In [1]: import numpy as np

In [2]: np.set_printoptions(precision=2, suppress=True, linewidth=160)

In [3]: rd = lambda a: np.round(a, 2) + 0

In [4]: m1 = np.loadtxt("mat.csv", delimiter=",")

In [5]: print(rd(m1))
[[ 1.42 -0.35  1.33  2.26]
 [-2.5  -0.01  0.72 -1.49]
 [ 2.36 -0.1  -0.15  1.84]
 [ 2.17 -0.18  0.29  2.04]
 [ 2.13  0.32 -2.09  0.07]
 [-1.98 -0.35  2.22  0.16]
 [ 0.22  0.48 -2.38 -1.75]
 [ 0.26 -0.47  2.18  1.99]
 [-2.15 -0.31  2.07 -0.11]
 [-1.16 -0.46  2.51  1.07]
 [-0.23 -0.48  2.38  1.74]
 [-0.91  0.42 -1.78 -2.2 ]
 [ 2.52  0.06 -0.94  1.33]
 [-2.49 -0.15  1.35 -0.98]
 [-2.52 -0.06  0.95 -1.32]]

In [6]: print(np.linalg.lstsq(m1[:-1].T, m1[-1])[2])
2

In [7]: print(rd(np.trace(np.linalg.pinv(m1) @ m1)))
2.0

In [8]: print(np.unique(m1.round(6), axis=0).shape)
(15, 4)

In [9]: A2 = np.array([[1, 1], [1, -1]])

In [10]: rng = np.random.default_rng(4228)

In [11]: W0 = np.kron(A2, np.kron(A2, A2))[rng.permutation(8)][:5]

In [12]: print(W0)
[[ 1 -1 -1  1  1 -1 -1  1]
 [ 1  1 -1 -1 -1 -1  1  1]
 [ 1  1  1  1 -1 -1 -1 -1]
 [ 1 -1  1 -1 -1  1 -1  1]
 [ 1 -1 -1  1 -1  1  1 -1]]

In [13]: A2 = np.array([[1, 4, 5],
    ...:     [4, 0, 4],
    ...:     [4, 5, 3],
    ...:     [4, 0, 1],
    ...:     [1, 0, 2],
    ...:     [3, 1, 0],
    ...:     [5, 4, 1],
    ...:     [0, 2, 2]])

In [14]: print(np.linalg.matrix_rank(W0 @ A2))
3

In [15]: print(np.linalg.matrix_rank(np.vstack([W0, A2.T])))
8

In [16]: f, g = m1[2], m1[11]

In [17]: print(f @ f)
9.0

In [18]: print(rd(f @ g))
-5.98

In [19]: p = (f @ g) / (f @ f) * f

In [20]: print(np.linalg.matrix_rank(np.outer(f, g)))
1

In [21]: print(rd(np.outer(f, g)))
[[-2.15  0.99 -4.19 -5.19]
 [ 0.09 -0.04  0.17  0.22]
 [ 0.13 -0.06  0.26  0.33]
 [-1.68  0.77 -3.27 -4.05]]

In [22]: print(rd((g - p) @ f))
0.0
